$ ipython --no-banner

In [1]: import numpy as np

In [2]: np.set_printoptions(precision=2, suppress=True, linewidth=200)

In [3]: data = np.load("test2.npy")

In [4]: data
Out[4]: 
array([[16, 14, -6,  2, 10, -4,  4,  4],
       [14, 17, -6,  3,  6, -8, 10,  3],
       [-6, -6, 14, -8,  0,  8,  4,  1],
       [ 2,  3, -8,  8, -2, -3, -4, -3],
       [10,  6,  0, -2, 10,  2,  0,  5],
       [-4, -8,  8, -3,  2, 10, -6,  0],
       [ 4, 10,  4, -4,  0, -6, 16,  2],
       [ 4,  3,  1, -3,  5,  0,  2,  4]])

In [5]: left, sigma, vt = np.linalg.svd(data)

In [6]: np.argmax(sigma[:-1] / (sigma[1:] + 1e-6)) + 1
Out[6]: np.int64(5)

In [7]: sigma.round(2) + 0
Out[7]: array([45.18, 25.24, 18.86,  4.7 ,  1.02,  0.  ,  0.  ,  0.  ])

In [8]: A2 = left[:, :5] @ np.diag(sigma[:5]) @ vt[:5]

In [9]: A2.round(2) + 0
Out[9]: 
array([[16., 14., -6.,  2., 10., -4.,  4.,  4.],
       [14., 17., -6.,  3.,  6., -8., 10.,  3.],
       [-6., -6., 14., -8.,  0.,  8.,  4.,  1.],
       [ 2.,  3., -8.,  8., -2., -3., -4., -3.],
       [10.,  6.,  0., -2., 10.,  2.,  0.,  5.],
       [-4., -8.,  8., -3.,  2., 10., -6.,  0.],
       [ 4., 10.,  4., -4.,  0., -6., 16.,  2.],
       [ 4.,  3.,  1., -3.,  5.,  0.,  2.,  4.]])

In [10]: rng = np.random.default_rng(8885)

In [11]: idx = rng.permutation(8)

In [12]: idx
Out[12]: array([0, 7, 6, 4, 5, 2, 1, 3])

In [13]: A2 = data[idx][:, idx]

In [14]: np.round(np.sort(np.abs(np.linalg.eigvals(A2))), 2) + 0
Out[14]: array([ 0.  ,  0.  ,  0.  ,  1.02,  4.7 , 18.86, 25.24, 45.18])

In [15]: arr = np.loadtxt("a.csv", delimiter=",")

In [16]: arr
Out[16]: 
array([[3., 0., 0., 0., 0., 0., 0., 0., 0., 2.],
       [0., 3., 2., 2., 0., 0., 2., 0., 0., 0.],
       [0., 2., 3., 2., 0., 0., 2., 0., 0., 0.],
       [0., 2., 2., 3., 0., 0., 2., 0., 0., 0.],
       [0., 0., 0., 0., 3., 2., 0., 2., 2., 0.],
       [0., 0., 0., 0., 2., 3., 0., 2., 2., 0.],
       [0., 2., 2., 2., 0., 0., 3., 0., 0., 0.],
       [0., 0., 0., 0., 2., 2., 0., 3., 2., 0.],
       [0., 0., 0., 0., 2., 2., 0., 2., 3., 0.],
       [2., 0., 0., 0., 0., 0., 0., 0., 0., 3.]])

In [17]: x = np.array([0, -2, -5, 1, 1, -1, 1, -3, -5, -4])

In [18]: rhs = arr @ x

In [19]: rhs
Out[19]: array([ -8., -12., -15.,  -9., -15., -17.,  -9., -19., -21., -12.])

In [20]: np.linalg.solve(arr, -2 * rhs)
Out[20]: array([ 0.,  4., 10., -2., -2.,  2., -2.,  6., 10.,  8.])

In [21]: np.linalg.solve(arr, rhs)
Out[21]: array([ 0., -2., -5.,  1.,  1., -1.,  1., -3., -5., -4.])

In [22]: np.round(np.linalg.solve(arr.T, arr[8]), 2) + 0
Out[22]: array([0., 0., 0., 0., 0., 0., 0., 0., 1., 0.])

In [23]: np.linalg.solve(arr, rhs + arr[:, 2])
Out[23]: array([ 0., -2., -4.,  1.,  1., -1.,  1., -3., -5., -4.])

In [24]: (arr != 0).astype(int)
Out[24]: 
array([[1, 0, 0, 0, 0, 0, 0, 0, 0, 1],
       [0, 1, 1, 1, 0, 0, 1, 0, 0, 0],
       [0, 1, 1, 1, 0, 0, 1, 0, 0, 0],
       [0, 1, 1, 1, 0, 0, 1, 0, 0, 0],
       [0, 0, 0, 0, 1, 1, 0, 1, 1, 0],
       [0, 0, 0, 0, 1, 1, 0, 1, 1, 0],
       [0, 1, 1, 1, 0, 0, 1, 0, 0, 0],
       [0, 0, 0, 0, 1, 1, 0, 1, 1, 0],
       [0, 0, 0, 0, 1, 1, 0, 1, 1, 0],
       [1, 0, 0, 0, 0, 0, 0, 0, 0, 1]])

In [25]: round(np.linalg.det(arr), 2)
Out[25]: np.float64(405.0)

In [26]: np.sort(np.linalg.eigvals(arr).real)
Out[26]: array([1., 1., 1., 1., 1., 1., 1., 5., 9., 9.])

In [27]: arr @ arr
Out[27]: 
array([[13.,  0.,  0.,  0.,  0.,  0.,  0.,  0.,  0., 12.],
       [ 0., 21., 20., 20.,  0.,  0., 20.,  0.,  0.,  0.],
       [ 0., 20., 21., 20.,  0.,  0., 20.,  0.,  0.,  0.],
       [ 0., 20., 20., 21.,  0.,  0., 20.,  0.,  0.,  0.],
       [ 0.,  0.,  0.,  0., 21., 20.,  0., 20., 20.,  0.],
       [ 0.,  0.,  0.,  0., 20., 21.,  0., 20., 20.,  0.],
       [ 0., 20., 20., 20.,  0.,  0., 21.,  0.,  0.,  0.],
       [ 0.,  0.,  0.,  0., 20., 20.,  0., 21., 20.,  0.],
       [ 0.,  0.,  0.,  0., 20., 20.,  0., 20., 21.,  0.],
       [12.,  0.,  0.,  0.,  0.,  0.,  0.,  0.,  0., 13.]])

In [28]: f = np.array([1, 0, 2, 0, 3, 0, 3, 2, 0, 1])

In [29]: A2 = arr + np.outer(f, np.eye(10)[0])

In [30]: round(np.linalg.det(A2) / np.linalg.det(arr), 2), round(1 + np.linalg.solve(arr, f)[0], 2)
Out[30]: (np.float64(1.2), np.float64(1.2))

In [31]: np.linalg.matrix_rank(np.linalg.inv(A2) - np.linalg.inv(arr), tol=1e-8)
Out[31]: np.int64(1)

In [32]: W0 = np.load("sample5.npy")

In [33]: W0
Out[33]: 
array([[ 2,  0,  0,  0,  0,  0,  0,  0,  0,  0,  0,  0,  0,  0],
       [ 2,  1,  0,  0,  0,  0,  0,  0,  0,  0,  0,  0,  0,  0],
       [-1,  1, -2,  0,  0,  0,  0,  0,  0,  0,  0,  0,  0,  0],
       [-2, -1,  0,  1,  0,  0,  0,  0,  0,  0,  0,  0,  0,  0],
       [-1,  2, -2,  2,  0,  0,  0,  0,  0,  0,  0,  0,  0,  0],
       [ 0, -2, -1,  1,  0,  1,  0,  0,  0,  0,  0,  0,  0,  0],
       [ 1,  2,  2, -2,  2, -2,  2,  0,  0,  0,  0,  0,  0,  0],
       [ 2,  1, -1,  2,  0, -1, -2,  2,  0,  0,  0,  0,  0,  0],
       [ 0,  2,  0,  0, -1,  2,  2, -1,  2,  0,  0,  0,  0,  0],
       [-1,  1, -1, -1,  1,  0, -2,  1,  0,  1,  0,  0,  0,  0],
       [-1, -1,  1, -1, -1,  1,  1,  2, -2,  0,  1,  0,  0,  0],
       [ 1, -1,  0,  2, -1,  1, -2,  1, -2, -1, -1, -2,  0,  0],
       [-2,  2,  2,  1,  2,  0, -2, -1,  1,  1,  2,  1,  2,  0],
       [ 1,  0, -1,  2, -1, -2, -2,  2, -1, -1, -2,  0,  1,  1]])

In [34]: left, sigma, vt = np.linalg.svd(W0)

In [35]: sigma.round(2) + 0
Out[35]: array([8.2 , 6.41, 5.75, 5.05, 3.83, 3.27, 3.  , 2.25, 2.  , 1.24, 1.  , 0.41, 0.08, 0.  ])

In [36]: A2 = left[:, :13] @ np.diag(sigma[:13]) @ vt[:13]

In [37]: np.round(np.linalg.norm(W0 - A2, 2), 2), round(float(sigma[13]), 2)
Out[37]: (np.float64(0.0), 0.0)

In [38]: round(np.linalg.norm(W0 - A2) / np.linalg.norm(W0), 2)
Out[38]: np.float64(0.0)

In [39]: W1 = np.array([[3, 5, 3, 1],
    ...:     [4, 3, 3, 1],
    ...:     [4, 4, 1, 4],
    ...:     [5, 1, 5, 4],
    ...:     [2, 4, 4, 1],
    ...:     [4, 1, 1, 0],
    ...:     [2, 1, 1, 4],
    ...:     [3, 4, 5, 1],
    ...:     [5, 1, 4, 0],
    ...:     [2, 5, 2, 5],
    ...:     [4, 5, 2, 3],
    ...:     [3, 5, 5, 4],
    ...:     [0, 1, 1, 3],
    ...:     [5, 1, 2, 3]])

In [40]: beta = np.array([-3, -2, 3, -2])

In [41]: act = np.maximum(W0 @ W1 + beta, 0)

In [42]: np.linalg.matrix_rank(act)
Out[42]: np.int64(4)

In [43]: Z = np.array([[-2, 8, 2], [7, 4, -4], [-3, -9, 8], [-2, 0, -8]])

In [44]: act @ Z
Out[44]: 
array([[  23,  -25,   46],
       [  25,   -8,   58],
       [  -3,   -9,    8],
       [   0,    0,    0],
       [ -50,  -94,  120],
       [  -6,  -18,   16],
       [  91,   32,  -72],
       [  -8, -108,  190],
       [ -78,   76,   84],
       [  -4,  -46,   40],
       [   6,    8,  -40],
       [   0,    0,    0],
       [  10,   76,  -26],
       [ -30,  -90,   80]])

In [45]: W1 @ Z
Out[45]: 
array([[ 18,  17,   2],
       [  2,  17,  12],
       [  9,  39, -32],
       [-26,  -1,  14],
       [ 10,  -4,  12],
       [ -4,  27,  12],
       [ -8,  11, -24],
       [  5,  -5,  22],
       [-15,   8,  38],
       [ 15,  18, -40],
       [ 15,  34, -20],
       [  6,  -1,  -6],
       [ -2,  -5, -20],
       [-15,  26,  -2]])

In [46]: x = np.array([3, 3, 1, 1, -5, -1, 5, 3, 0, -2, 5, 1, -1, -4])

In [47]: h1 = np.maximum(W0 @ x, 0)

In [48]: np.maximum(W0 @ (3 * x), 0)
Out[48]: array([18, 27,  0,  0,  9,  0, 33, 21, 48,  0, 42,  0,  0,  0])

In [49]: W0.T @ h1
Out[49]: array([ 38,  62,  23, -16,  -8,  17,  54,  26,   4,   0,  14,   0,   0,   0])

In [50]: np.maximum(W0 @ x, 0) - np.maximum(-W0 @ x, 0)
Out[50]: array([  6,   9,  -2,  -8,   3,  -7,  11,   7,  16, -16,  14,  -6, -13,  -6])

In [51]: np.linalg.lstsq(W0[:-1].T, W0[-1])[2]
Out[51]: np.int32(12)

In [52]: blk = np.stack([W0, -1 * W0, W0[::-1]])

In [53]: np.einsum("bij,cij->bc", blk, blk)
Out[53]: 
array([[ 213, -213,   -6],
       [-213,  213,    6],
       [  -6,    6,  213]])

In [54]: np.linalg.matrix_rank(blk.reshape(3, -1))
Out[54]: np.int64(2)

In [55]: np.linalg.norm(blk, axis=(1, 2))
Out[55]: array([14.59, 14.59, 14.59])

In [56]: blk.shape
Out[56]: (3, 14, 14)

In [57]: np.round(np.linalg.det(blk), 2) + 0
Out[57]: array([0., 0., 0.])

In [58]: np.linalg.matrix_rank(blk)
Out[58]: array([13, 13, 13])

In [59]: F = np.arange(117).reshape(9, 13) + 3

In [60]: F
Out[60]: 
array([[  3,   4,   5,   6,   7,   8,   9,  10,  11,  12,  13,  14,  15],
       [ 16,  17,  18,  19,  20,  21,  22,  23,  24,  25,  26,  27,  28],
       [ 29,  30,  31,  32,  33,  34,  35,  36,  37,  38,  39,  40,  41],
       [ 42,  43,  44,  45,  46,  47,  48,  49,  50,  51,  52,  53,  54],
       [ 55,  56,  57,  58,  59,  60,  61,  62,  63,  64,  65,  66,  67],
       [ 68,  69,  70,  71,  72,  73,  74,  75,  76,  77,  78,  79,  80],
       [ 81,  82,  83,  84,  85,  86,  87,  88,  89,  90,  91,  92,  93],
       [ 94,  95,  96,  97,  98,  99, 100, 101, 102, 103, 104, 105, 106],
       [107, 108, 109, 110, 111, 112, 113, 114, 115, 116, 117, 118, 119]])

In [61]: f, v = F[3], F[8]

In [62]: f @ v
Out[62]: np.int64(70694)

In [63]: f @ f
Out[63]: np.int64(30134)

In [64]: pr = (f @ v) / (f @ f) * f

In [65]: np.round((v - pr) @ f, 2)
Out[65]: np.float64(0.0)

In [66]: np.linalg.matrix_rank(np.outer(f, v))
Out[66]: np.int64(1)

In [67]: left, sigma, vt = np.linalg.svd(F)

In [68]: sigma.round(2) + 0
Out[68]: array([753.95,  19.49,   0.  ,   0.  ,   0.  ,   0.  ,   0.  ,   0.  ,   0.  ])

In [69]: A2 = left[:, :2] @ np.diag(sigma[:2]) @ vt[:2]

In [70]: np.linalg.matrix_rank(F, rtol=0.05)
Out[70]: np.int64(1)

In [71]: A2 = F + rng.integers(-2, 3, (9, 2)) @ rng.integers(-2, 3, (2, 13))

In [72]: A2
Out[72]: 
array([[  1,   0,   8,   5,   4,   7,   9,   9,  14,  14,  12,  13,  16],
       [ 20,  25,  12,  21,  26,  23,  22,  25,  18,  21,  28,  29,  26],
       [ 30,  32,  28,  31,  36,  33,  32,  32,  37,  37,  38,  39,  42],
       [ 41,  41,  45,  44,  45,  46,  47,  47,  52,  52,  51,  52,  55],
       [ 55,  56,  56,  57,  60,  59,  59,  59,  64,  64,  64,  65,  68],
       [ 69,  71,  68,  71,  74,  73,  73,  74,  75,  76,  78,  79,  80],
       [ 79,  78,  85,  82,  83,  84,  85,  84,  93,  92,  89,  90,  95],
       [ 95,  97,  95,  98,  99, 100, 101, 103, 100, 102, 105, 106, 105],
       [108, 110, 107, 110, 113, 112, 112, 113, 114, 115, 117, 118, 119]])

In [73]: np.linalg.matrix_rank(A2 - F, tol=1e-8)
Out[73]: np.int64(2)

In [74]: np.round(np.linalg.svd(A2 - F, compute_uv=False), 2) + 0
Out[74]: array([20.49, 10.3 ,  0.  ,  0.  ,  0.  ,  0.  ,  0.  ,  0.  ,  0.  ])

In [75]: left, sigma, vt = np.linalg.svd(A2)

In [76]: V = vt[:(sigma > 1e-8).sum()]

In [77]: x = A2[5] + 2 * A2[8] + rng.integers(2) * np.eye(13)[7]

In [78]: x
Out[78]: array([285., 291., 282., 291., 300., 297., 297., 301., 303., 306., 312., 315., 318.])

In [79]: round(float(np.linalg.norm(x - V.T @ V @ x)), 2)
Out[79]: 0.75

In [80]: np.allclose(V.T @ V @ x, x)
Out[80]: False

In [81]: np.abs(np.diag(np.linalg.qr(F)[1])) > 1e-9
Out[81]: array([ True,  True, False, False, False, False, False, False, False])

In [82]: mat = np.loadtxt("block7.csv", delimiter=",")

In [83]: mat.round(2) + 0
Out[83]: 
array([[-0.07, -0.45,  0.19, -0.36,  0.  ],
       [-0.12, -0.34,  0.24,  0.34, -0.26],
       [ 0.02, -0.43, -0.45,  0.35,  0.08],
       [-0.14, -0.13, -0.09, -0.38, -0.21],
       [ 0.14, -0.27, -0.33, -0.3 , -0.3 ],
       [-0.38, -0.07, -0.34,  0.24, -0.08],
       [ 0.12,  0.03,  0.06,  0.05, -0.15],
       [-0.42,  0.19,  0.3 , -0.08, -0.51],
       [-0.28,  0.42, -0.07,  0.25,  0.09],
       [ 0.52, -0.08,  0.42,  0.28,  0.07],
       [-0.3 , -0.27,  0.07,  0.32,  0.08],
       [ 0.38,  0.16, -0.34,  0.1 , -0.4 ],
       [ 0.16,  0.07,  0.03,  0.25, -0.55],
       [ 0.05,  0.29, -0.27, -0.1 ,  0.12]])

In [84]: Ac = (mat - mat.mean(axis=0)) / mat.std(axis=0)

In [85]: Ac.std(axis=0)
Out[85]: array([1., 1., 1., 1., 1.])

In [86]: beta = np.linalg.lstsq(np.delete(Ac, 2, axis=1), Ac[:, 2])[0]

In [87]: round(1 - np.var(Ac[:, 2] - np.delete(Ac, 2, axis=1) @ beta), 2)
Out[87]: np.float64(0.02)

In [88]: A2 = np.c_[mat[:, :1] @ np.array([[-3]]), np.array([1, 0, 1, 2, 2, 3, 2, 2, 3, 0, 2, 1, 3, 0])]

In [89]: A2
Out[89]: 
array([[ 0.21,  1.  ],
       [ 0.35,  0.  ],
       [-0.07,  1.  ],
       [ 0.42,  2.  ],
       [-0.42,  2.  ],
       [ 1.13,  3.  ],
       [-0.35,  2.  ],
       [ 1.27,  2.  ],
       [ 0.84,  3.  ],
       [-1.55,  0.  ],
       [ 0.91,  2.  ],
       [-1.13,  1.  ],
       [-0.49,  3.  ],
       [-0.14,  0.  ]])

In [90]: np.linalg.matrix_rank(A2)
Out[90]: np.int64(2)

In [91]: np.linalg.norm(np.linalg.qr(mat)[0].T @ A2, axis=0) ** 2 / ((A2 ** 2).sum(axis=0) + 1e-12)
Out[91]: array([1.  , 0.57])

In [92]: np.round(np.linalg.norm(A2 - mat @ np.linalg.lstsq(mat, A2)[0], axis=0), 2) + 0
Out[92]: array([0.  , 4.63])
